In [1]: import numpy as np

In [2]: np.set_printoptions(precision=3, suppress=True, linewidth=140, floatmode="fixed")

In [3]: rng = np.random.default_rng(361)

In [4]: J = (rng.random((6, 6)) < 0.3) + np.eye(6)

In [5]: J /= J.sum(axis=1, keepdims=True)

In [6]: J
Out[6]: 
array([[0.333, 0.000, 0.333, 0.333, 0.000, 0.000],
       [0.000, 0.667, 0.000, 0.333, 0.000, 0.000],
       [0.000, 0.000, 0.500, 0.250, 0.250, 0.000],
       [0.000, 0.000, 0.000, 1.000, 0.000, 0.000],
       [0.250, 0.250, 0.000, 0.000, 0.250, 0.250],
       [0.333, 0.000, 0.000, 0.000, 0.333, 0.333]])

In [7]: Uu, sv, Vt = np.linalg.svd(J)

In [8]: np.argmax(sv[:-1] / (sv[1:] + 1e-6)) + 1
Out[8]: np.int64(5)

In [9]: sv.round(3) + 0
Out[9]: array([1.195, 0.783, 0.685, 0.500, 0.293, 0.000])

In [10]: other = Uu[:, :5] @ np.diag(sv[:5]) @ Vt[:5]

In [11]: round(np.linalg.norm(J - other) / np.linalg.norm(J), 3)
Out[11]: np.float64(0.0)

In [12]: other.round(3) + 0
Out[12]: 
array([[0.333, 0.000, 0.333, 0.333, 0.000, 0.000],
       [0.000, 0.667, 0.000, 0.333, 0.000, 0.000],
       [0.000, 0.000, 0.500, 0.250, 0.250, 0.000],
       [0.000, 0.000, 0.000, 1.000, 0.000, 0.000],
       [0.250, 0.250, 0.000, 0.000, 0.250, 0.250],
       [0.333, 0.000, 0.000, 0.000, 0.333, 0.333]])

In [13]: np.linalg.matrix_rank(J, rtol=0.05)
Out[13]: np.int64(5)

In [14]: X = np.load("layer2.npy")

In [15]: X
Out[15]: 
array([[-2,  0,  0,  2,  0, -1,  2,  2],
       [-2,  0,  0, -2,  1,  2, -2,  0],
       [-1, -1,  1, -2, -2, -1, -1,  1],
       [-1,  0, -2,  2, -2,  1,  0, -1],
       [-1, -1,  1,  0,  0,  1,  1,  1],
       [ 0,  1, -1,  2, -1,  1,  0,  2],
       [-2,  1, -2, -1,  2,  2,  1,  2],
       [-1, -2,  0, -2,  2, -2,  0, -1]])

In [16]: lab = rng.permutation(8)

In [17]: other = X[:, lab] * rng.choice([-1, 1], 8)

In [18]: other
Out[18]: 
array([[-1,  2,  0, -2, -2,  0, -2,  0],
       [ 2, -2, -1,  2,  0,  0, -2,  0],
       [-1, -1,  2,  2, -1,  1, -1,  1],
       [ 1,  0,  2, -2,  1,  0, -1, -2],
       [ 1,  1,  0,  0, -1,  1, -1,  1],
       [ 1,  0,  1, -2, -2, -1,  0, -1],
       [ 2,  1, -2,  1, -2, -1, -2, -2],
       [-2,  0, -2,  2,  1,  2, -1,  0]])

In [19]: Uu, _, Vt = np.linalg.svd(X.T @ other)

In [20]: np.round(Uu @ Vt, 3) + 0
Out[20]: 
array([[ 0.000,  0.000,  0.000,  0.000,  0.000,  0.000,  1.000,  0.000],
       [ 0.000,  0.000,  0.000,  0.000,  0.000, -1.000,  0.000,  0.000],
       [ 0.000,  0.000,  0.000,  0.000,  0.000,  0.000,  0.000,  1.000],
       [ 0.000,  0.000,  0.000, -1.000,  0.000,  0.000,  0.000,  0.000],
       [ 0.000,  0.000, -1.000,  0.000,  0.000,  0.000,  0.000,  0.000],
       [ 1.000,  0.000,  0.000,  0.000,  0.000,  0.000,  0.000,  0.000],
       [ 0.000,  1.000,  0.000,  0.000,  0.000,  0.000,  0.000,  0.000],
       [ 0.000,  0.000,  0.000,  0.000, -1.000,  0.000,  0.000,  0.000]])

In [21]: lab
Out[21]: array([5, 6, 4, 3, 7, 1, 0, 2])

In [22]: x = np.array([-2, -1, 0, 2, -3, -1, -1, -1])

In [23]: y = X @ x

In [24]: coef, lr = np.zeros(8), 1 / np.linalg.norm(X, 2) ** 2

In [25]: for i in range(6):
    ...:     coef -= lr * X.T @ (X @ coef - y)
    ...:     if i % 2 == 0: print(i, round(np.linalg.norm(X @ coef - y), 3))
    ...: 
0 9.655
2 4.986
4 2.919

In [26]: coef
Out[26]: array([-1.254, -1.030, -0.160,  1.513, -3.067, -0.776, -0.500, -0.635])

In [27]: F = np.array([[-4, -4, 9, 5, -4, 7, 7],
    ...:     [3, -8, 5, 4, 9, -8, -5],
    ...:     [-2, -4, -8, -6, -4, -2, 5],
    ...:     [2, -8, 0, -8, 6, -8, 9],
    ...:     [-7, 0, 2, -5, -9, -7, 2],
    ...:     [4, -6, 7, 4, -9, -3, -3],
    ...:     [5, 1, 6, -2, 4, -9, -3],
    ...:     [8, -36, 29, 21, 32, -25, -13]])

In [28]: r0 = np.array([1, 1, 3])

In [29]: np.cross(F[4, :3], F[2, :3])
Out[29]: array([  8, -60,  28])

In [30]: np.polyval(r0, F[4])
Out[30]: array([45,  3,  9, 23, 75, 45,  9])

In [31]: np.convolve(F[4], r0)
Out[31]: array([ -7,  -7, -19,  -3,  -8, -31, -32, -19,   6])

In [32]: other = F[0, 0] * F[1:] - np.outer(F[1:, 0], F[0])

In [33]: other
Out[33]: 
array([[   0,   44,  -47,  -31,  -24,   11,   -1],
       [   0,    8,   50,   34,    8,   22,   -6],
       [   0,   40,  -18,   22,  -16,   18,  -50],
       [   0,  -28,   55,   55,    8,   77,   41],
       [   0,   40,  -64,  -36,   52,  -16,  -16],
       [   0,   16,  -69,  -17,    4,    1,  -23],
       [   0,  176, -188, -124,  -96,   44,   -4]])

In [34]: F[:, 0] / F[0, 0]
Out[34]: array([ 1.000, -0.750,  0.500, -0.500,  1.750, -1.000, -1.250, -2.000])

In [35]: other = np.c_[F[:, :1] @ np.array([[4]]), np.array([3, -8, 4, -6, 9, 8, 1, -4])]

In [36]: other
Out[36]: 
array([[-16,   3],
       [ 12,  -8],
       [ -8,   4],
       [  8,  -6],
       [-28,   9],
       [ 16,   8],
       [ 20,   1],
       [ 32,  -4]])

In [37]: np.round(np.linalg.lstsq(F, other[:, 0])[0], 3) + 0
Out[37]: array([4.000, 0.000, 0.000, 0.000, 0.000, 0.000, 0.000])

In [38]: np.round(np.linalg.norm(other - F @ np.linalg.lstsq(F, other)[0], axis=0), 3) + 0
Out[38]: array([0.000, 5.893])

In [39]: W1 = np.array([[2, -4, 1, -8], [7, 7, 6, -8]])

In [40]: coef = np.array([3, 0, 0, 2])

In [41]: hid = np.maximum(other @ W1 + coef, 0)

In [42]: np.linalg.matrix_rank(hid)
Out[42]: np.int64(4)

In [43]: basis = np.array([[-1, -5], [-1, -9], [1, 7], [9, -8]])

In [44]: (hid @ basis).round(6).argmax(axis=1)
Out[44]: array([0, 0, 0, 0, 0, 1, 0, 0])

In [45]: X @ X
Out[45]: 
array([[ -4,  -3,  -7,  -8,   5,   3,  -2,  -6],
       [  9,  -1,   7,  -2,  -2,  -1,  -5,  -1],
       [  8,  -3,   6,  -9,   2, -11,  -4,  -6],
       [  5,   7,  -9,  10,  -3,   6,  -2,  -5],
       [  0,  -1,  -2,  -3,   0,  -1,   0,   2],
       [ -4,  -1,  -7,   2,   2,   1,  -2,  -4],
       [ -1,  -1,  -2,  -5,  11,   7,  -1,   1],
       [  7,  -2,   8,  -4,   2,  -3,   4,  -1]])

In [46]: np.allclose(X @ X.T, X.T @ X)
Out[46]: False

In [47]: np.sort(np.abs(np.linalg.eigvals(X)))
Out[47]: array([2.214, 2.214, 2.259, 2.259, 2.704, 3.714, 3.714, 4.511])

In [48]: mat = np.load("w.npy")

In [49]: mat
Out[49]: 
array([[-1.900,  2.000, -3.000,  2.000],
       [ 3.000,  3.100,  3.000, -1.000],
       [ 0.000,  0.000, -2.900, -2.000],
       [-2.000,  2.000, -3.000,  2.100]])

In [50]: round(np.log10(np.linalg.cond(mat)))
Out[50]: 3

In [51]: np.abs(np.linalg.svd(mat)[2][-1])
Out[51]: array([0.764, 0.258, 0.336, 0.487])

In [52]: t = np.radians(167)

In [53]: Rm = np.eye(4)

In [54]: Rm[3, 3] = Rm[1, 1] = np.cos(t)

In [55]: Rm[3, 1], Rm[1, 3] = -np.sin(t), np.sin(t)

In [56]: Rm
Out[56]: 
array([[ 1.000,  0.000,  0.000,  0.000],
       [ 0.000, -0.974,  0.000,  0.225],
       [ 0.000,  0.000,  1.000,  0.000],
       [ 0.000, -0.225,  0.000, -0.974]])

In [57]: other = mat @ Rm.T

In [58]: np.abs(other - mat).max(axis=0)
Out[58]: array([0.000, 6.345, 0.000, 4.596])

In [59]: np.allclose(np.linalg.norm(mat, axis=1), np.linalg.norm(other, axis=1))
Out[59]: True

In [60]: def softmax(z):
    ...:     e = np.exp(z - z.max(axis=-1, keepdims=True))
    ...:     return e / e.sum(axis=-1, keepdims=True)
    ...: 

In [61]: softmax(Rm[1] + 5)
Out[61]: array([0.276, 0.104, 0.276, 0.345])

In [62]: np.round(softmax(10 * Rm[1]), 3) + 0
Out[62]: array([0.087, 0.000, 0.087, 0.826])

In [63]: softmax(Rm[1])
Out[63]: array([0.276, 0.104, 0.276, 0.345])

In [64]: att = Rm @ Rm.T / np.sqrt(4)

In [65]: softmax(att + np.triu(np.full(att.shape, -np.inf), 1))
Out[65]: 
array([[1.000, 0.000, 0.000, 0.000],
       [0.378, 0.622, 0.000, 0.000],
       [0.274, 0.274, 0.452, 0.000],
       [0.215, 0.215, 0.215, 0.355]])

In [66]: softmax(att).round(6).argmax(axis=1)
Out[66]: array([0, 1, 2, 3])

In [67]: t = np.sort(rng.uniform(-2, 2, 18))

In [68]: A = np.c_[t, t ** 2, t ** 3] @ np.array([[0, -3, 0, 2], [-3, 3, 3, 0], [-2, -1, -2, 1]])

In [69]: A.round(3) + 0
Out[69]: 
array([[  1.282,  19.065,  18.978,  -8.500],
       [  0.137,  15.181,  14.170,  -6.636],
       [ -0.849,   4.403,   2.568,  -1.939],
       [ -0.709,   3.436,   1.772,  -1.552],
       [ -0.506,   2.403,   1.019,  -1.137],
       [ -0.323,   1.628,   0.543,  -0.815],
       [  0.000,  -0.010,   0.000,   0.006],
       [ -0.100,  -0.435,   0.080,   0.352],
       [ -0.330,  -0.661,   0.219,   0.633],
       [ -0.453,  -0.725,   0.282,   0.743],
       [ -1.234,  -0.908,   0.573,   1.263],
       [ -1.365,  -0.922,   0.610,   1.336],
       [ -2.577,  -0.985,   0.850,   1.943],
       [ -2.809,  -0.990,   0.880,   2.050],
       [ -5.090,  -1.000,   1.000,   3.038],
       [ -6.684,  -1.002,   0.947,   3.690],
       [ -9.738,  -1.031,   0.639,   4.905],
       [-19.126,  -1.377,  -1.321,   8.557]])

In [70]: Uu, sv, Vt = np.linalg.svd(A, full_matrices=False)

In [71]: np.round(Vt @ Vt.T, 3) + 0
Out[71]: 
array([[1.000, 0.000, 0.000, 0.000],
       [0.000, 1.000, 0.000, 0.000],
       [0.000, 0.000, 1.000, 0.000],
       [0.000, 0.000, 0.000, 1.000]])

In [72]: Uu.shape, sv.shape, Vt.shape
Out[72]: ((18, 4), (4,), (4, 4))

In [73]: (sv > 1e-8).sum()
Out[73]: np.int64(3)

In [74]: sv.round(3) + 0
Out[74]: array([37.261, 25.000,  4.246,  0.000])
